In [1]: import numpy as np

In [2]: np.set_printoptions(precision=2, suppress=True, linewidth=200)

In [3]: def rnd(a):
   ...:     return np.round(a, 2) + 0
   ...: 

In [4]: X = np.loadtxt("m.csv", delimiter=",")

In [5]: print(X)
[[ 1.64  2.32 -0.42  0.85]
 [-0.63 -0.84 -2.67 -0.86]
 [ 0.18 -1.64  2.28  1.03]
 [-2.2  -0.79 -1.86  0.25]
 [-2.31 -1.02 -1.1  -1.19]
 [-1.29  1.77 -2.02 -0.37]
 [ 2.12  1.48 -0.09 -1.51]
 [ 2.56 -0.55 -1.36  0.54]
 [-2.5   0.46 -0.43  1.54]
 [-0.28  0.24 -0.48  2.94]
 [ 2.34  0.62 -1.23  1.28]
 [ 0.96 -2.73 -0.63  0.47]]

In [6]: cen = X - X.mean(axis=0)

In [7]: evecs = np.linalg.svd(cen)[2][:1]

In [8]: M2 = cen - cen @ evecs.T @ evecs

In [9]: print(rnd(np.cov(cen @ evecs.T, rowvar=False)))
3.76

In [10]: print(np.linalg.norm(M2, axis=1).round(6).argmax())
2

In [11]: x0 = np.array([-1, -2, 0, 2])

In [12]: a = np.maximum(X @ x0, 0)

In [13]: print(X * (a > 1e-9)[:, None])
[[ 0.    0.   -0.    0.  ]
 [-0.63 -0.84 -2.67 -0.86]
 [ 0.18 -1.64  2.28  1.03]
 [-2.2  -0.79 -1.86  0.25]
 [-2.31 -1.02 -1.1  -1.19]
 [-0.    0.   -0.   -0.  ]
 [ 0.    0.   -0.   -0.  ]
 [ 0.   -0.   -0.    0.  ]
 [-2.5   0.46 -0.43  1.54]
 [-0.28  0.24 -0.48  2.94]
 [ 0.    0.   -0.    0.  ]
 [ 0.96 -2.73 -0.63  0.47]]

In [14]: print(rnd(np.maximum(X @ (3 * x0), 0)))
[ 0.    1.77 15.48 12.84  5.91  0.    0.    0.   13.98 17.04  0.   16.32]

In [15]: print(rnd(X.T @ a))
[-21.43 -25.69  -8.1   29.97]

In [16]: print(rnd(np.tanh(X @ x0)))
[-1.    0.53  1.    1.    0.96 -0.99 -1.   -0.36  1.    1.   -0.77  1.  ]

In [17]: print(rnd(np.maximum(X @ x0, 0) - np.maximum(-X @ x0, 0)))
[-4.58  0.59  5.16  4.28  1.97 -2.99 -8.1  -0.38  4.66  5.68 -1.02  5.44]

In [18]: q, Rm = np.linalg.qr(X)

In [19]: print(rnd(abs(Rm[0, 0])), rnd(np.linalg.norm(X[:, 0])))
6.22 6.22

In [20]: print(rnd(q.T @ q))
[[1. 0. 0. 0.]
 [0. 1. 0. 0.]
 [0. 0. 1. 0.]
 [0. 0. 0. 1.]]

In [21]: print(rnd(np.trace(q @ q.T)))
4.0

In [22]: print(np.allclose(Rm.T @ Rm, X.T @ X))
True

In [23]: Z = X[[0, 8]].astype(float)

In [24]: for _ in range(4):
    ...:     labels = np.linalg.norm(X[:, None] - Z, axis=-1).argmin(axis=1)
    ...:     Z = np.array([X[labels == j].mean(axis=0) for j in range(2)])
    ...: 

In [25]: print(labels)
[0 1 1 1 1 1 0 0 1 1 0 1]

In [26]: print(rnd(Z))
[[ 2.16  0.97 -0.78  0.29]
 [-1.01 -0.57 -0.86  0.48]]

In [27]: print(rnd(Z[1] - Z[0]))
[-3.17 -1.54 -0.09  0.19]

In [28]: print(np.bincount(labels))
[4 8]

In [29]: F = np.loadtxt("x.csv", delimiter=",")

In [30]: print(F)
[[ 0.  0.  0. -1.]
 [ 0.  0.  0.  2.]
 [ 0.  0.  0.  0.]
 [-1.  2.  0.  0.]]

In [31]: theta = np.radians(135)

In [32]: Rm = np.eye(4)

In [33]: Rm[1, 1] = Rm[0, 0] = np.cos(theta)

In [34]: Rm[1, 0], Rm[0, 1] = -np.sin(theta), np.sin(theta)

In [35]: print(rnd(Rm))
[[-0.71  0.71  0.    0.  ]
 [-0.71 -0.71  0.    0.  ]
 [ 0.    0.    1.    0.  ]
 [ 0.    0.    0.    1.  ]]

In [36]: M2 = F @ Rm.T

In [37]: print(rnd(np.linalg.svd(F, compute_uv=False)), rnd(np.linalg.svd(M2, compute_uv=False)))
[2.24 2.24 0.   0.  ] [2.24 2.24 0.   0.  ]

In [38]: print(rnd(np.linalg.det(Rm)), rnd(np.trace(Rm)))
1.0 0.59

In [39]: print(np.allclose(F @ F.T, M2 @ M2.T))
True

In [40]: data = np.load("run7.npy")

In [41]: print(data)
[[ 3  2 -3  0 -1]
 [-2 -1 -1  2  1]
 [-2 -1 -1  2  1]]

In [42]: # row 2 repeats row 1

In [43]: U, sigma, vt = np.linalg.svd(data)

In [44]: print(rnd(sigma))
[5.57 3.74 0.  ]

In [45]: M2 = U[:, :2] @ np.diag(sigma[:2]) @ vt[:2]

In [46]: print(np.linalg.matrix_rank(M2))
2

In [47]: print(rnd(np.abs(data - M2).max()))
0.0

In [48]: print(rnd(M2))
[[ 3.  2. -3.  0. -1.]
 [-2. -1. -1.  2.  1.]
 [-2. -1. -1.  2.  1.]]

In [49]: U, sigma, vt = np.linalg.svd(data)

In [50]: evecs = vt[:(sigma > 1e-8).sum()]

In [51]: rng = np.random.default_rng(250)

In [52]: x0 = data[2] + -2 * data[0] + rng.integers(2) * np.eye(5)[4]

In [53]: print(x0)
[-8. -5.  5.  2.  3.]

In [54]: print(rnd(evecs.T @ evecs))
[[ 0.55  0.32 -0.16 -0.26 -0.23]
 [ 0.32  0.2  -0.17 -0.1  -0.12]
 [-0.16 -0.17  0.73 -0.38 -0.01]
 [-0.26 -0.1  -0.38  0.42  0.16]
 [-0.23 -0.12 -0.01  0.16  0.1 ]]

In [55]: print(rnd(np.linalg.norm(x0 - evecs.T @ evecs @ x0)))
0.0

In [56]: print(np.allclose(evecs.T @ evecs @ x0, x0))
True

In [57]: print(rnd(np.diag(evecs.T @ evecs)))
[0.55 0.2  0.73 0.42 0.1 ]
